$ ipython --no-banner

In [1]: import numpy as np

In [2]: from numpy import linalg as LA

In [3]: np.set_printoptions(precision=2, suppress=True, linewidth=200)

In [4]: A = np.array([[1.0, 0.0], [0.0, 1.0]])

In [5]: low = LA.cholesky(A)

In [6]: LA.eigvalsh(A).min() > 0
Out[6]: np.True_

In [7]: print(np.diag(low) ** 2)
[1. 1.]

In [8]: low
Out[8]: 
array([[1., 0.],
       [0., 1.]])

In [9]: low @ low.T
Out[9]: 
array([[1., 0.],
       [0., 1.]])

In [10]: A / np.sqrt(np.outer(np.diag(A), np.diag(A)))
Out[10]: 
array([[1., 0.],
       [0., 1.]])

In [11]: vals, evecs = LA.eigh(A)

In [12]: np.unique(vals.round(6) + 0, return_counts=True)[1]
Out[12]: array([2])

In [13]: LA.svd(A, compute_uv=False)
Out[13]: array([1., 1.])

In [14]: LA.eigvalsh(A @ A)
Out[14]: array([1., 1.])

In [15]: print(vals.sum(), np.trace(A))
2.0 2.0

In [16]: (vals > 1e-8).sum(), (vals < -1e-8).sum()
Out[16]: (np.int64(2), np.int64(0))

In [17]: evecs.T @ evecs
Out[17]: 
array([[1., 0.],
       [0., 1.]])

In [18]: vec = np.ones(2)

In [19]: for _ in range(6):
    ...:     vec = A @ vec
    ...:     vec /= LA.norm(vec)
    ...:     print(round(vec @ A @ vec, 2))
    ...: 
1.0
1.0
1.0
1.0
1.0
1.0

In [20]: vec
Out[20]: array([0.71, 0.71])

In [21]: np.round(LA.eigvalsh(A)[-1], 2)
Out[21]: np.float64(1.0)

In [22]: LA.matrix_power(A, 2)
Out[22]: 
array([[1., 0.],
       [0., 1.]])

In [23]: A @ np.ones(2)
Out[23]: array([1., 1.])

In [24]: print(A.sum(axis=1))
[1. 1.]

In [25]: np.sort(np.abs(LA.eigvals(A)))[::-1]
Out[25]: array([1., 1.])

In [26]: LA.matrix_power(A, 100)
Out[26]: 
array([[1., 0.],
       [0., 1.]])

In [27]: pr = np.eye(2)[0]

In [28]: for _ in range(5):
    ...:     pr = pr @ A
    ...:     print(pr.round(2))
    ...: 
[1. 0.]
[1. 0.]
[1. 0.]
[1. 0.]
[1. 0.]

In [29]: K = np.load("dump.npy")

In [30]: K
Out[30]: 
array([[-2,  2,  0,  0],
       [-2, -2,  0,  0],
       [ 0,  0, -2,  2],
       [ 0,  0, -2, -2]])

In [31]: # 2 blocks once reordered

In [32]: rng = np.random.default_rng(7423)

In [33]: z = rng.permutation(4)

In [34]: print(z)
[2 0 1 3]

In [35]: M2 = K[z][:, z]

In [36]: np.diag(M2)
Out[36]: array([-2, -2, -2, -2])

In [37]: M2
Out[37]: 
array([[-2,  0,  0,  2],
       [ 0, -2,  2,  0],
       [ 0, -2, -2,  0],
       [-2,  0,  0, -2]])

In [38]: np.sort(np.abs(LA.eigvals(M2)))
Out[38]: array([2.83, 2.83, 2.83, 2.83])

In [39]: m1 = np.load("test3.npy")

In [40]: m1
Out[40]: 
array([[6, 0],
       [0, 2]])

In [41]: t3 = np.stack([m1, 5 * m1, m1[::-1]])

In [42]: (t3 @ m1.T).shape
Out[42]: (3, 2, 2)

In [43]: LA.matrix_rank(t3.reshape(3, -1))
Out[43]: np.int64(2)

In [44]: LA.norm(t3, axis=(1, 2))
Out[44]: array([ 6.32, 31.62,  6.32])

In [45]: np.einsum("bij,cij->bc", t3, t3)
Out[45]: 
array([[  40,  200,    0],
       [ 200, 1000,    0],
       [   0,    0,   40]])

In [46]: t3.shape
Out[46]: (3, 2, 2)

In [47]: vals, evecs = LA.eigh(m1)

In [48]: vec = np.array([6, 2])

In [49]: vec @ m1 @ vec / (vec @ vec), vals[0], vals[-1]
Out[49]: (np.float64(5.6), np.float64(2.0), np.float64(6.0))

In [50]: print((np.sign(evecs[:, -1].round(6)) == np.sign(evecs[0, -1].round(6))).astype(int))
[1 0]

In [51]: vec = np.array([2, 3])

In [52]: target = m1 @ vec

In [53]: beta, lr = np.zeros(2), 1 / LA.norm(m1, 2) ** 2

In [54]: for i in range(15):
    ...:     beta -= lr * m1.T @ (m1 @ beta - target)
    ...:     if i % 5 == 0: print(i, round(LA.norm(m1 @ beta - target), 2))
    ...: 
0 5.33
5 2.96
10 1.64

In [55]: round(float(LA.cond(m1)), 2)
Out[55]: 3.0

In [56]: F = np.load("x.npy")

In [57]: F
Out[57]: 
array([[-0.04, -0.32, -0.95],
       [ 0.76, -0.63,  0.18],
       [-0.65, -0.71,  0.26]])

In [58]: M2 = np.array([[-3, 2, 3], [-1, 0, 0]])

In [59]: basis = np.kron(M2, F)

In [60]: np.round(LA.norm(basis, 2), 2), round(float(LA.norm(M2, 2) * LA.norm(F, 2)), 2)
Out[60]: (np.float64(4.73), 4.73)

In [61]: LA.svd(F, compute_uv=False)
Out[61]: array([1., 1., 1.])

In [62]: print(LA.norm(F, axis=0))
[1. 1. 1.]

In [63]: M2 = F / LA.norm(F, axis=1, keepdims=True)

In [64]: gram = M2 @ M2.T

In [65]: round(np.degrees(np.arccos(np.clip(gram[1, 0], -1, 1))), 2)
Out[65]: np.float64(90.0)

In [66]: print(gram.round(2) + 0)
[[1. 0. 0.]
 [0. 1. 0.]
 [0. 0. 1.]]

In [67]: LA.norm(M2, axis=1)
Out[67]: array([1., 1., 1.])

In [68]: (gram - 2 * np.eye(3)).round(6).argmax(axis=1)
Out[68]: array([1, 0, 0])

In [69]: gram[1].round(2) + 0
Out[69]: array([0., 1., 0.])

In [70]: np.argwhere(np.triu(np.abs(gram) > 0.95, 1))
Out[70]: array([], shape=(0, 2), dtype=int64)

In [71]: J = np.load("w.npy")

In [72]: print(J)
[[ 1  1  1  1 -1 -1 -1 -1]
 [ 1 -1  1 -1  1 -1  1 -1]
 [ 1  1 -1 -1  1  1 -1 -1]]

In [73]: def softmax(z):
    ...:     e = np.exp(z - z.max(axis=-1, keepdims=True))
    ...:     return e / e.sum(axis=-1, keepdims=True)
    ...: 

In [74]: softmax(J[1])
Out[74]: array([0.22, 0.03, 0.22, 0.03, 0.22, 0.03, 0.22, 0.03])

In [75]: softmax(J).sum(axis=1)
Out[75]: array([1., 1., 1.])

In [76]: att = J @ J.T / np.sqrt(8)

In [77]: softmax(att)[1] @ J
Out[77]: array([ 1.  , -0.79,  0.89, -0.89,  0.89, -0.89,  0.79, -1.  ])

In [78]: softmax(att + np.triu(np.full(att.shape, -np.inf), 1))
Out[78]: 
array([[1.  , 0.  , 0.  ],
       [0.06, 0.94, 0.  ],
       [0.05, 0.05, 0.89]])

In [79]: t = np.radians(45)

In [80]: Rm = np.eye(8)

In [81]: Rm[2, 2] = Rm[6, 6] = np.cos(t)

In [82]: Rm[2, 6], Rm[6, 2] = -np.sin(t), np.sin(t)

In [83]: Rm
Out[83]: 
array([[ 1.  ,  0.  ,  0.  ,  0.  ,  0.  ,  0.  ,  0.  ,  0.  ],
       [ 0.  ,  1.  ,  0.  ,  0.  ,  0.  ,  0.  ,  0.  ,  0.  ],
       [ 0.  ,  0.  ,  0.71,  0.  ,  0.  ,  0.  , -0.71,  0.  ],
       [ 0.  ,  0.  ,  0.  ,  1.  ,  0.  ,  0.  ,  0.  ,  0.  ],
       [ 0.  ,  0.  ,  0.  ,  0.  ,  1.  ,  0.  ,  0.  ,  0.  ],
       [ 0.  ,  0.  ,  0.  ,  0.  ,  0.  ,  1.  ,  0.  ,  0.  ],
       [ 0.  ,  0.  ,  0.71,  0.  ,  0.  ,  0.  ,  0.71,  0.  ],
       [ 0.  ,  0.  ,  0.  ,  0.  ,  0.  ,  0.  ,  0.  ,  1.  ]])

In [84]: M2 = J @ Rm.T

In [85]: np.abs(M2 - J).max(axis=0)
Out[85]: array([0., 0., 1., 0., 0., 0., 1., 0.])

In [86]: print(np.allclose(J @ J.T, M2 @ M2.T))
True

In [87]: LA.svd(J, compute_uv=False), LA.svd(M2, compute_uv=False)
Out[87]: (array([2.83, 2.83, 2.83]), array([2.83, 2.83, 2.83]))

In [88]: M2.round(2) + 0
Out[88]: 
array([[ 1.  ,  1.  ,  1.41,  1.  , -1.  , -1.  ,  0.  , -1.  ],
       [ 1.  , -1.  ,  0.  , -1.  ,  1.  , -1.  ,  1.41, -1.  ],
       [ 1.  ,  1.  ,  0.  , -1.  ,  1.  ,  1.  , -1.41, -1.  ]])
